$ python3 -q
>>> import numpy as np
>>> np.set_printoptions(precision=2, suppress=True, linewidth=100)
>>> def tidy(a):
...     return np.round(a, 2) + 0
... 
>>> F = np.array([[1.0, 0.5, 0.25, 0.12],
...     [0.5, 1.0, 0.5, 0.25],
...     [0.25, 0.5, 1.0, 0.5],
...     [0.12, 0.25, 0.5, 1.0]])
>>> Lm = np.linalg.cholesky(F)
>>> tidy(Lm @ Lm.T)
array([[1.  , 0.5 , 0.25, 0.12],
       [0.5 , 1.  , 0.5 , 0.25],
       [0.25, 0.5 , 1.  , 0.5 ],
       [0.12, 0.25, 0.5 , 1.  ]])
>>> np.linalg.eigvalsh(F).min() > 0
np.True_
>>> tidy(np.einsum("ij,ji->", F, F))
np.float64(5.78)
>>> tidy(np.linalg.det(F[::-1]))
np.float64(0.42)
>>> np.einsum("ii->", F)
np.float64(4.0)
>>> np.kron(np.eye(2, dtype=int), F)
array([[1.  , 0.5 , 0.25, 0.12, 0.  , 0.  , 0.  , 0.  ],
       [0.5 , 1.  , 0.5 , 0.25, 0.  , 0.  , 0.  , 0.  ],
       [0.25, 0.5 , 1.  , 0.5 , 0.  , 0.  , 0.  , 0.  ],
       [0.12, 0.25, 0.5 , 1.  , 0.  , 0.  , 0.  , 0.  ],
       [0.  , 0.  , 0.  , 0.  , 1.  , 0.5 , 0.25, 0.12],
       [0.  , 0.  , 0.  , 0.  , 0.5 , 1.  , 0.5 , 0.25],
       [0.  , 0.  , 0.  , 0.  , 0.25, 0.5 , 1.  , 0.5 ],
       [0.  , 0.  , 0.  , 0.  , 0.12, 0.25, 0.5 , 1.  ]])
>>> tidy(np.linalg.det(F.T))
np.float64(0.42)
>>> tidy(np.linalg.det(2 * F)), tidy(np.linalg.det(F))
(np.float64(6.75), np.float64(0.42))
>>> print(tidy(np.linalg.eigvals(F).sum().real))
4.0
>>> tidy(np.linalg.eigvals(F))
array([2.08, 1.  , 0.54, 0.38])
